$ python3 -q
>>> import numpy as np
>>> np.set_printoptions(precision=3, suppress=True, linewidth=200)
>>> feats = np.array([[0.0, 1.0, 1.0, 1.0, 1.0],
...     [1.0, 0.0, 1.0, 1.0, 1.0],
...     [1.0, 1.0, 0.0, 1.0, 1.0],
...     [1.0, 1.0, 1.0, 0.0, 1.0],
...     [1.0, 1.0, 1.0, 1.0, 0.0]])
>>> # equal to its transpose
>>> print(round(np.linalg.norm(feats, 2), 3))
4.0
>>> print(round(np.linalg.norm(feats, 1), 3), round(np.linalg.norm(feats, np.inf), 3))
4.0 4.0
>>> print(np.linalg.norm(feats, axis=1).argmax())
0
>>> print(np.linalg.norm(feats, axis=0))
[2. 2. 2. 2. 2.]
>>> print(np.linalg.norm(feats, axis=1))
[2. 2. 2. 2. 2.]
>>> print(np.fft.fft(feats[0]))
[ 4.+0.j -1.+0.j -1.+0.j -1.+0.j -1.+0.j]
>>> print(np.sort(np.abs(np.fft.fft(feats[0]))), np.sort(np.linalg.svd(feats, compute_uv=False)))
[1. 1. 1. 1. 4.] [1. 1. 1. 1. 4.]
>>> print(feats @ (-1.0) ** np.arange(5))
[0. 2. 0. 2. 0.]
>>> print(np.allclose(feats @ feats.T, feats.T @ feats))
True
>>> W0 = np.loadtxt("dump.csv", delimiter=",")
>>> print(W0)
[[ 3. -1.  0.  0.  0.]
 [-1.  0. -1.  0.  0.]
 [ 0. -1.  1. -1.  0.]
 [ 0.  0. -1.  2. -1.]
 [ 0.  0.  0. -1.  1.]]
>>> # symmetric, so the eigenvalues are real
>>> print((W0 + W0.T) / 2)
[[ 3. -1.  0.  0.  0.]
 [-1.  0. -1.  0.  0.]
 [ 0. -1.  1. -1.  0.]
 [ 0.  0. -1.  2. -1.]
 [ 0.  0.  0. -1.  1.]]
>>> print(round(np.linalg.det(W0), 3))
-3.0
>>> np.linalg.determinant(W0)
Traceback (most recent call last):
  File "<python-input-18>", line 1, in <module>
    np.linalg.determinant(W0)
    ^^^^^^^^^^^^^^^^^^^^^
AttributeError: module 'numpy.linalg' has no attribute 'determinant'
>>> print(round(float(np.abs(np.linalg.eigvals(W0)).max()), 3))
3.38
>>> print(W0 @ W0)
[[10. -3.  1.  0.  0.]
 [-3.  2. -1.  1.  0.]
 [ 1. -1.  3. -3.  1.]
 [ 0.  1. -3.  6. -3.]
 [ 0.  0.  1. -3.  2.]]
>>> assert W0 == W0.T
Traceback (most recent call last):
  File "<python-input-21>", line 1, in <module>
    assert W0 == W0.T
           ^^^^^^^^^^
ValueError: The truth value of an array with more than one element is ambiguous. Use a.any() or a.all()
>>> print(np.allclose(W0 @ W0.T, W0.T @ W0))
True
